$ python3 -q
>>> import numpy as np
>>> import numpy.linalg as la
>>> np.set_printoptions(precision=2, suppress=True, linewidth=100, sign=" ")
>>> mat = np.loadtxt("x.csv", delimiter=",")
>>> print(mat)
[[ 1. -1.]
 [ 1.  0.]
 [ 1.  1.]]
>>> x = np.array([6, 8])
>>> h = np.maximum(mat @ x, 0)
>>> print(mat.T @ h)
[ 20.  14.]
>>> print(np.maximum(mat @ x, 0) - np.maximum(-mat @ x, 0))
[-2.  6. 14.]
>>> print(mat * (h > 1e-9)[:, None])
[[ 0. -0.]
 [ 1.  0.]
 [ 1.  1.]]
>>> out = np.c_[mat[:, :1] @ np.array([[-5]]), np.array([5, 2, 4])]
>>> print(out)
[[-5.  5.]
 [-5.  2.]
 [-5.  4.]]
>>> print(la.matrix_rank(np.c_[mat, out]))
3
>>> print(la.norm(la.qr(mat)[0].T @ out, axis=0) ** 2 / ((out ** 2).sum(axis=0) + 1e-12))
[ 1.    0.91]
>>> rng = np.random.default_rng(63)
>>> out = mat + rng.integers(-2, 3, (3, 1)) @ rng.integers(-2, 3, (1, 2))
>>> print(out)
[[ 1. -1.]
 [ 1.  0.]
 [ 5.  5.]]
>>> print(np.abs(out - mat).sum(axis=1))
[ 0.  0.  8.]
>>> print(la.matrix_rank(out - mat, tol=1e-8))
1
>>> K = np.array([[0, -1, 0, 2, 2],
...     [-1, 0, -1, 0, 2],
...     [0, -1, 0, -1, 0],
...     [2, 0, -1, 0, -1],
...     [2, 2, 0, -1, 0]])
>>> out = np.array([[-2, 0, -2], [0, 2, 0]])
>>> C = np.kron(out, K)
>>> print(la.matrix_rank(C))
10
>>> print(np.round(la.norm(C, 2), 2), np.round(la.norm(out, 2) * la.norm(K, 2), 2))
11.77 11.77
>>> print(C)
[[ 0  2  0 -4 -4  0  0  0  0  0  0  2  0 -4 -4]
 [ 2  0  2  0 -4  0  0  0  0  0  2  0  2  0 -4]
 [ 0  2  0  2  0  0  0  0  0  0  0  2  0  2  0]
 [-4  0  2  0  2  0  0  0  0  0 -4  0  2  0  2]
 [-4 -4  0  2  0  0  0  0  0  0 -4 -4  0  2  0]
 [ 0  0  0  0  0  0 -2  0  4  4  0  0  0  0  0]
 [ 0  0  0  0  0 -2  0 -2  0  4  0  0  0  0  0]
 [ 0  0  0  0  0  0 -2  0 -2  0  0  0  0  0  0]
 [ 0  0  0  0  0  4  0 -2  0 -2  0  0  0  0  0]
 [ 0  0  0  0  0  4  4  0 -2  0  0  0  0  0  0]]
>>> out = C / la.norm(C, axis=1, keepdims=True)
>>> gram = out @ out.T
>>> print(gram)
[[ 1.    0.54 -0.24 -0.27 -0.44  0.    0.    0.    0.    0.  ]
 [ 0.54  1.    0.   -0.5  -0.27  0.    0.    0.    0.    0.  ]
 [-0.24  0.    1.    0.   -0.24  0.    0.    0.    0.    0.  ]
 [-0.27 -0.5   0.    1.    0.54  0.    0.    0.    0.    0.  ]
 [-0.44 -0.27 -0.24  0.54  1.    0.    0.    0.    0.    0.  ]
 [ 0.    0.    0.    0.    0.    1.    0.54 -0.24 -0.27 -0.44]
 [ 0.    0.    0.    0.    0.    0.54  1.    0.   -0.5  -0.27]
 [ 0.    0.    0.    0.    0.   -0.24  0.    1.    0.   -0.24]
 [ 0.    0.    0.    0.    0.   -0.27 -0.5   0.    1.    0.54]
 [ 0.    0.    0.    0.    0.   -0.44 -0.27 -0.24  0.54  1.  ]]
>>> print((gram - 2 * np.eye(10)).round(6).argmax(axis=1))
[ 1  0  1  4  3  6  5  0  9  8]
>>> vals, vecs = la.eig(K)
>>> print(np.sort(la.eigvals(K.T)))
[-4.16 -1.56  1.    2.16  2.56]
>>> print(np.sort(la.eigvals(la.inv(K))))
[-0.64 -0.24  0.39  0.46  1.  ]
>>> print(np.round(np.prod(vals), 2))
36.0
>>> J = np.loadtxt("dump.csv", delimiter=",")
>>> print(J)
[[-0.1   1.3   0.3   1.1 ]
 [-2.2   1.2   1.4   0.2 ]
 [-1.23 -1.72 -0.93 -0.85]
 [-0.1  -0.3  -0.2  -0.6 ]
 [-1.2  -1.7  -0.9  -0.9 ]
 [-0.1   0.9   0.7  -0.1 ]]
>>> x = np.array([2, 2, 2, 3])
>>> target = J @ x
>>> beta, lr = np.zeros(4), 1 / la.norm(J, 2) ** 2
>>> for i in range(250):
...     beta -= lr * J.T @ (J @ beta - target)
...     if i % 50 == 0: print(i, round(la.norm(J @ beta - target), 2))
... 
0 2.28
50 0.35
100 0.26
150 0.19
200 0.14
>>> print(beta)
[ 1.96  2.22  1.76  2.86]
